$ ipython --no-banner

In [1]: import numpy as np

In [2]: import numpy.linalg as la

In [3]: np.set_printoptions(suppress=True, linewidth=200)

In [4]: m1 = np.load("block15.npy")

In [5]: m1
Out[5]: 
array([[ 20,  -1,   5,   0,   4],
       [ -1,  25, -15,   4,  -4],
       [  5, -15,  28,  -6,  23],
       [  0,   4,  -6,   4,  -6],
       [  4,  -4,  23,  -6,  27]])

In [6]: # symmetric, so the eigenvalues are real

In [7]: vals, evecs = la.eigh(m1)

In [8]: x = np.array([-3, 3, -3, -3, -1])

In [9]: x @ m1 @ x
Out[9]: np.int64(1068)

In [10]: print(round(x @ m1 @ x / (x @ x), 3), round(float(vals[0]), 3), round(vals[-1], 3))
28.865 1.167 59.108

In [11]: np.round(la.eigvalsh(m1[1:, 1:]), 3)
Out[11]: array([ 1.171,  2.754, 21.941, 58.135])

In [12]: M2 = np.array([[9, 5], [2, 3]])

In [13]: Z = np.kron(M2, m1)

In [14]: print(Z)
[[ 180   -9   45    0   36  100   -5   25    0   20]
 [  -9  225 -135   36  -36   -5  125  -75   20  -20]
 [  45 -135  252  -54  207   25  -75  140  -30  115]
 [   0   36  -54   36  -54    0   20  -30   20  -30]
 [  36  -36  207  -54  243   20  -20  115  -30  135]
 [  40   -2   10    0    8   60   -3   15    0   12]
 [  -2   50  -30    8   -8   -3   75  -45   12  -12]
 [  10  -30   56  -12   46   15  -45   84  -18   69]
 [   0    8  -12    8  -12    0   12  -18   12  -18]
 [   8   -8   46  -12   54   12  -12   69  -18   81]]

In [15]: E = np.load("m.npy")

In [16]: E
Out[16]: 
array([[-0.686, -0.808,  0.97 , -0.885],
       [ 0.291,  0.38 , -0.635,  0.462],
       [-0.686, -0.808,  0.97 , -0.885],
       [-0.397, -0.508,  0.782, -0.604],
       [-0.06 , -0.08 ,  0.149, -0.1  ],
       [-0.235, -0.31 ,  0.537, -0.38 ],
       [-0.235, -0.31 ,  0.537, -0.38 ],
       [-0.851, -0.933,  0.996, -0.97 ],
       [ 0.06 ,  0.08 , -0.149,  0.1  ],
       [ 0.397,  0.508, -0.782,  0.604],
       [-0.578, -0.706,  0.929, -0.8  ]])

In [17]: idx = E[:, 3] > np.median(E[:, 3])

In [18]: u = E[idx].mean(axis=0) - E[~idx].mean(axis=0)

In [19]: ((E - E.mean(axis=0)) @ u > 0).astype(int)
Out[19]: array([0, 1, 0, 0, 1, 0, 0, 0, 1, 1, 0])

In [20]: u.round(3)
Out[20]: array([ 0.696,  0.848, -1.172,  0.967])

In [21]: M2 = la.inv(m1)

In [22]: round(la.cond(m1), 3)
Out[22]: np.float64(50.654)

In [23]: np.round(la.slogdet(m1)[0], 3)
Out[23]: np.float64(1.0)

In [24]: np.round(m1 @ M2, 3) + 0
Out[24]: 
array([[1., 0., 0., 0., 0.],
       [0., 1., 0., 0., 0.],
       [0., 0., 1., 0., 0.],
       [0., 0., 0., 1., 0.],
       [0., 0., 0., 0., 1.]])

In [25]: print(np.round(la.det(m1) * M2, 3))
[[  4112.   -592.  -1728.  -1256.    496.]
 [  -592.  10904.  14328.  -7748. -12224.]
 [ -1728.  14328.  28440.  -6660. -23328.]
 [ -1256.  -7748.  -6660.  35804.  12668.]
 [   496. -12224. -23328.  12668.  23624.]]

In [26]: np.round(la.inv(M2), 3) + 0
Out[26]: 
array([[ 20.,  -1.,   5.,   0.,   4.],
       [ -1.,  25., -15.,   4.,  -4.],
       [  5., -15.,  28.,  -6.,  23.],
       [  0.,   4.,  -6.,   4.,  -6.],
       [  4.,  -4.,  23.,  -6.,  27.]])

In [27]: np.allclose(M2, m1.T)
Out[27]: False

In [28]: (np.abs(M2) > 1e-9).astype(int)
Out[28]: 
array([[1, 1, 1, 1, 1],
       [1, 1, 1, 1, 1],
       [1, 1, 1, 1, 1],
       [1, 1, 1, 1, 1],
       [1, 1, 1, 1, 1]])

In [29]: cov = E.T @ E

In [30]: (E @ E.T).shape
Out[30]: (11, 11)

In [31]: np.allclose(cov, cov.T)
Out[31]: True

In [32]: Ac = E - E.mean(axis=0)

In [33]: evecs = la.svd(Ac)[2][:3]

In [34]: M2 = Ac - Ac @ evecs.T @ evecs

In [35]: np.round(M2.std(axis=0), 3) + 0
Out[35]: array([0., 0., 0., 0.])

In [36]: np.round(np.diag(evecs.T @ evecs), 3)
Out[36]: array([0.894, 0.402, 0.994, 0.71 ])

In [37]: np.round(la.norm(M2) / la.norm(Ac), 3)
Out[37]: np.float64(0.0)

In [38]: print(la.norm(M2, axis=1).round(6).argmax())
3

In [39]: np.round((Ac @ evecs.T).std(axis=0), 3)
Out[39]: array([1.018, 0.095, 0.009])

In [40]: D = la.norm(E[:, None] - E[None], axis=-1)

In [41]: np.round(la.norm(E - E.mean(axis=0), axis=1), 3)
Out[41]: array([1.017, 1.585, 1.017, 0.519, 0.471, 0.153, 0.153, 1.211, 0.872, 1.847, 0.859])

In [42]: D.mean(axis=1).argmax()
Out[42]: np.int64(9)

In [43]: np.unravel_index(D.round(6).argmax(), D.shape)
Out[43]: (np.int64(7), np.int64(9))

In [44]: print(D[:5, :5].round(3))
[[0.    2.599 0.    0.536 1.487]
 [2.599 0.    2.599 2.099 1.125]
 [0.    2.599 0.    0.536 1.487]
 [0.536 2.099 0.536 0.    0.975]
 [1.487 1.125 1.487 0.975 0.   ]]

In [45]: print(la.matrix_rank(D ** 2))
6
